% ipython --no-banner

In [1]: import numpy as np

In [2]: np.set_printoptions(precision=3, suppress=True, linewidth=120, floatmode="fixed")

In [3]: rd = lambda a: np.round(a, 3) + 0

In [4]: W0 = np.array([[0, 0, 0, 0], [2, 0, 0, 0], [-1, 2, -1, 0], [3, 3, -3, -3]])

In [5]: # triangular

In [6]: [round(float(x), 3) for x in np.linalg.svd(W0, compute_uv=False)[:3]]
Out[6]: [6.169, 2.674, 0.891]

In [7]: rd(np.trace(np.linalg.pinv(W0) @ W0))
Out[7]: np.float64(3.0)

In [8]: np.linalg.lstsq(W0[:-1].T, W0[-1])[2]
Out[8]: np.int32(2)

In [9]: rank = np.linalg.matrix_rank(W0)

In [10]: rank
Out[10]: np.int64(3)

In [11]: null = np.linalg.svd(W0)[2][rank:].T

In [12]: np.allclose(W0 @ null, 0)
Out[12]: True

In [13]: rd(W0 @ null)
Out[13]: 
array([[0.000],
       [0.000],
       [0.000],
       [0.000]])

In [14]: [int(np.linalg.matrix_rank(W0[:i])) for i in range(1, len(W0) + 1)]
Out[14]: [0, 1, 2, 3]

In [15]: np.linalg.matrix_rank(W0.T @ W0), np.linalg.matrix_rank(W0 @ W0.T)
Out[15]: (np.int64(3), np.int64(3))

In [16]: E = np.array([[3, 4, 5, 6], [7, 8, 9, 10], [11, 12, 13, 14]])

In [17]: E
Out[17]: 
array([[ 3,  4,  5,  6],
       [ 7,  8,  9, 10],
       [11, 12, 13, 14]])

In [18]: t = np.radians(15)

In [19]: R = np.eye(4)

In [20]: R[0, 0] = R[2, 2] = np.cos(t)

In [21]: R[0, 2], R[2, 0] = -np.sin(t), np.sin(t)

In [22]: rd(R)
Out[22]: 
array([[ 0.966,  0.000, -0.259,  0.000],
       [ 0.000,  1.000,  0.000,  0.000],
       [ 0.259,  0.000,  0.966,  0.000],
       [ 0.000,  0.000,  0.000,  1.000]])

In [23]: B = E @ R.T

In [24]: np.allclose(E @ E.T, B @ B.T)
Out[24]: True

In [25]: rd(np.linalg.det(R)), rd(np.trace(R))
Out[25]: (np.float64(1.0), np.float64(3.932))
